$ python3 -q
>>> import numpy as np
>>> np.set_printoptions(precision=2, suppress=True, linewidth=200, sign=" ")
>>> m1 = np.loadtxt("test11.csv", delimiter=",")
>>> m1
array([[ 0.6, -0.9, -1.9,  0.4,  0.5,  0.2, -0.1],
       [-0.5,  0.4, -0.6, -0.9, -0.3,  0.5,  1.5],
       [ 2.1, -1. ,  0.3,  1.1, -0.9,  0.7, -0.6]])
>>> blk = np.stack([m1, 5 * m1, m1[::-1]])
>>> np.linalg.matrix_rank(blk.reshape(3, -1))
np.int64(2)
>>> blk.shape
(3, 3, 7)
>>> np.round(np.linalg.norm(m1, "nuc"), 2)
np.float64(7.01)
>>> A = np.loadtxt("block18.csv", delimiter=",")
>>> A
array([[-2.04, -0.11, -0.6 ,  0.73,  0.19,  0.37,  0.23,  0.66],
       [-0.11, -0.98, -0.71,  0.05, -0.16, -0.58, -0.08, -0.28],
       [-0.6 , -0.71, -0.9 , -0.2 , -0.19, -0.06,  0.05,  0.19],
       [ 0.73,  0.05, -0.2 , -0.98, -0.31,  0.59, -0.29, -0.23],
       [ 0.19, -0.16, -0.19, -0.31, -1.39,  0.53, -0.78, -0.19],
       [ 0.37, -0.58, -0.06,  0.59,  0.53, -0.24, -0.91, -0.61],
       [ 0.23, -0.08,  0.05, -0.29, -0.78, -0.91,  0.94,  0.51],
       [ 0.66, -0.28,  0.19, -0.23, -0.19, -0.61,  0.51, -1.41]])
>>> U, sig, vt = np.linalg.svd(A)
>>> sig.round(2) + 0
array([ 3.,  2.,  2.,  2.,  1.,  1.,  0.,  0.])
>>> np.argmax(sig[:-1] / (sig[1:] + 1e-6)) + 1
np.int64(6)
>>> A2 = U[:, :6] @ np.diag(sig[:6]) @ vt[:6]
>>> round(np.abs(A - A2).max(), 2)
np.float64(0.0)
>>> np.round(np.linalg.norm(A), 2)
np.float64(4.8)
>>> np.zeros(8, 8)
Traceback (most recent call last):
  File "<python-input-16>", line 1, in <module>
    np.zeros(8, 8)
    ~~~~~~~~^^^^^^
TypeError: Cannot interpret '8' as a data type
>>> np.unravel_index(np.abs(A).argmax(), A.shape)
(np.int64(0), np.int64(0))
>>> A[:, 8]
Traceback (most recent call last):
  File "<python-input-18>", line 1, in <module>
    A[:, 8]
    ~^^^^^^
IndexError: index 8 is out of bounds for axis 1 with size 8
>>> np.round(np.linalg.svd(A, compute_uv=False), 2) + 0
array([ 3.,  2.,  2.,  2.,  1.,  1.,  0.,  0.])
>>> np.abs(np.diag(np.linalg.qr(A)[1])) > 1e-9
array([ True,  True,  True,  True,  True,  True, False, False])
>>> A @ np.linalg.pinv(A) @ A
array([[-2.04, -0.11, -0.6 ,  0.73,  0.19,  0.37,  0.23,  0.66],
       [-0.11, -0.98, -0.71,  0.05, -0.16, -0.58, -0.08, -0.28],
       [-0.6 , -0.71, -0.9 , -0.2 , -0.19, -0.06,  0.05,  0.19],
       [ 0.73,  0.05, -0.2 , -0.98, -0.31,  0.59, -0.29, -0.23],
       [ 0.19, -0.16, -0.19, -0.31, -1.39,  0.53, -0.78, -0.19],
       [ 0.37, -0.58, -0.06,  0.59,  0.53, -0.24, -0.91, -0.61],
       [ 0.23, -0.08,  0.05, -0.29, -0.78, -0.91,  0.94,  0.51],
       [ 0.66, -0.28,  0.19, -0.23, -0.19, -0.61,  0.51, -1.41]])
>>> np.linalg.lstsq(A[:-1].T, A[-1])[2]
np.int32(6)
>>> W0 = np.load("arr.npy")
>>> W0
array([[16.28, 14.32,  4.52,  5.13, -1.59,  4.77],
       [16.47, 15.79,  6.96,  4.  ,  0.25,  4.22],
       [16.78, 14.07,  5.2 ,  5.75,  1.53,  6.01],
       [15.29, 15.33,  5.28,  5.78, -2.45,  5.31],
       [13.56, 14.01,  3.76,  5.42, -1.8 ,  4.86],
       [14.48, 13.15,  5.89,  4.96,  0.59,  4.72],
       [15.8 , 15.1 ,  4.07,  5.19, -0.92,  5.42],
       [15.3 , 15.95,  6.58,  3.2 ,  1.32,  4.73],
       [15.96, 15.18,  4.38,  4.25,  0.57,  5.16],
       [14.8 , 13.68,  5.71,  4.08,  2.3 ,  5.49],
       [15.33, 13.98,  5.02,  3.28, -2.29,  7.16],
       [13.55, 13.98,  7.04,  4.6 ,  0.41,  5.34],
       [16.63, 15.43,  5.88,  5.79, -0.7 ,  5.8 ],
       [16.05, 14.09,  3.75,  5.52,  1.28,  2.22],
       [15.31, 15.02,  3.14,  4.12,  0.73,  4.73],
       [16.76, 15.38,  5.38,  3.76, -0.21,  5.93],
       [14.93, 14.57,  5.18,  4.99,  1.28,  2.98],
       [15.51, 15.9 ,  4.79,  6.37, -0.27,  3.39],
       [15.95, 14.62,  5.  ,  4.6 ,  0.62,  4.22],
       [17.08, 15.25,  6.69,  4.28, -1.78,  5.67],
       [17.42, 14.48,  4.06,  4.11,  0.33,  4.95],
       [15.67, 14.63,  6.13,  5.85,  1.27,  3.64],
       [15.39, 15.12,  5.99,  5.94, -1.55,  3.88],
       [16.88, 15.43,  5.26,  5.  , -0.47,  4.85],
       [15.25, 15.97,  5.78,  5.42,  0.12,  4.21],
       [15.8 , 15.58,  4.48,  6.25,  0.25,  5.05],
       [14.95, 15.48,  4.33,  5.44,  2.76,  4.88],
       [16.99, 14.56,  6.47,  5.3 ,  0.77,  5.92],
       [15.6 , 13.3 ,  4.89,  4.48,  0.8 ,  5.51],
       [14.18, 15.5 ,  4.09,  4.95, -0.1 ,  4.28],
       [14.74, 14.52,  4.45,  5.18, -1.29,  3.08],
       [14.28, 15.74,  6.05,  4.75, -1.36,  3.31],
       [13.68, 15.09,  4.36,  4.67,  0.55,  4.19],
       [13.15, 14.28,  4.54,  4.66,  0.02,  5.13]])
>>> A2 = np.c_[W0[:, :4] @ np.array([[2, 1, 2, 0], [2, 0, 2, 0], [0, 2, 2, 0], [1, 2, 0, 2]]), np.array([4, 1, 0, 9, 1, 3, 8, 7, 4, 4, 4, 7, 6, 7, 4, 0, 6, 7, 9, 2, 7, 7, 0, 0, 1, 9, 3, 2, 4, 3, 0, 9, 9, 8])]
>>> A2
array([[ 66.33,  35.58,  70.24,  10.26,   4.  ],
       [ 68.52,  38.39,  78.44,   8.  ,   1.  ],
       [ 67.45,  38.68,  72.1 ,  11.5 ,   0.  ],
       [ 67.02,  37.41,  71.8 ,  11.56,   9.  ],
       [ 60.56,  31.92,  62.66,  10.84,   1.  ],
       [ 60.22,  36.18,  67.04,   9.92,   3.  ],
       [ 66.99,  34.32,  69.94,  10.38,   8.  ],
       [ 65.7 ,  34.86,  75.66,   6.4 ,   7.  ],
       [ 66.53,  33.22,  71.04,   8.5 ,   4.  ],
       [ 61.04,  34.38,  68.38,   8.16,   4.  ],
       [ 61.9 ,  31.93,  68.66,   6.56,   4.  ],
       [ 59.66,  36.83,  69.14,   9.2 ,   7.  ],
       [ 69.91,  39.97,  75.88,  11.58,   6.  ],
       [ 65.8 ,  34.59,  67.78,  11.04,   7.  ],
       [ 64.78,  29.83,  66.94,   8.24,   4.  ],
       [ 68.04,  35.04,  75.04,   7.52,   0.  ],
       [ 63.99,  35.27,  69.36,   9.98,   6.  ],
       [ 69.19,  37.83,  72.4 ,  12.74,   7.  ],
       [ 65.74,  35.15,  71.14,   9.2 ,   9.  ],
       [ 68.94,  39.02,  78.04,   8.56,   2.  ],
       [ 67.91,  33.76,  71.92,   8.22,   7.  ],
       [ 66.45,  39.63,  72.86,  11.7 ,   7.  ],
       [ 66.96,  39.25,  73.  ,  11.88,   0.  ],
       [ 69.62,  37.4 ,  75.14,  10.  ,   0.  ],
       [ 67.86,  37.65,  74.  ,  10.84,   1.  ],
       [ 69.01,  37.26,  71.72,  12.5 ,   9.  ],
       [ 66.3 ,  34.49,  69.52,  10.88,   3.  ],
       [ 68.4 ,  40.53,  76.04,  10.6 ,   2.  ],
       [ 62.28,  34.34,  67.58,   8.96,   4.  ],
       [ 64.31,  32.26,  67.54,   9.9 ,   3.  ],
       [ 63.7 ,  34.  ,  67.42,  10.36,   0.  ],
       [ 64.79,  35.88,  72.14,   9.5 ,   9.  ],
       [ 62.21,  31.74,  66.26,   9.34,   9.  ],
       [ 59.52,  31.55,  63.94,   9.32,   8.  ]])
>>> np.linalg.norm(np.linalg.qr(W0)[0].T @ A2, axis=0) ** 2 / ((A2 ** 2).sum(axis=0) + 1e-12)
array([ 1.  ,  1.  ,  1.  ,  1.  ,  0.71])
>>> np.round(np.linalg.norm(A2 - W0 @ np.linalg.lstsq(W0, A2)[0], axis=0), 2) + 0
array([  0.  ,   0.  ,   0.  ,   0.  ,  17.28])
>>> np.round(np.linalg.lstsq(W0, A2[:, 0])[0], 2) + 0
array([ 2.,  2.,  0.,  1.,  0.,  0.])
>>> np.linalg.matrix_rank(np.c_[W0, A2])
np.int64(7)
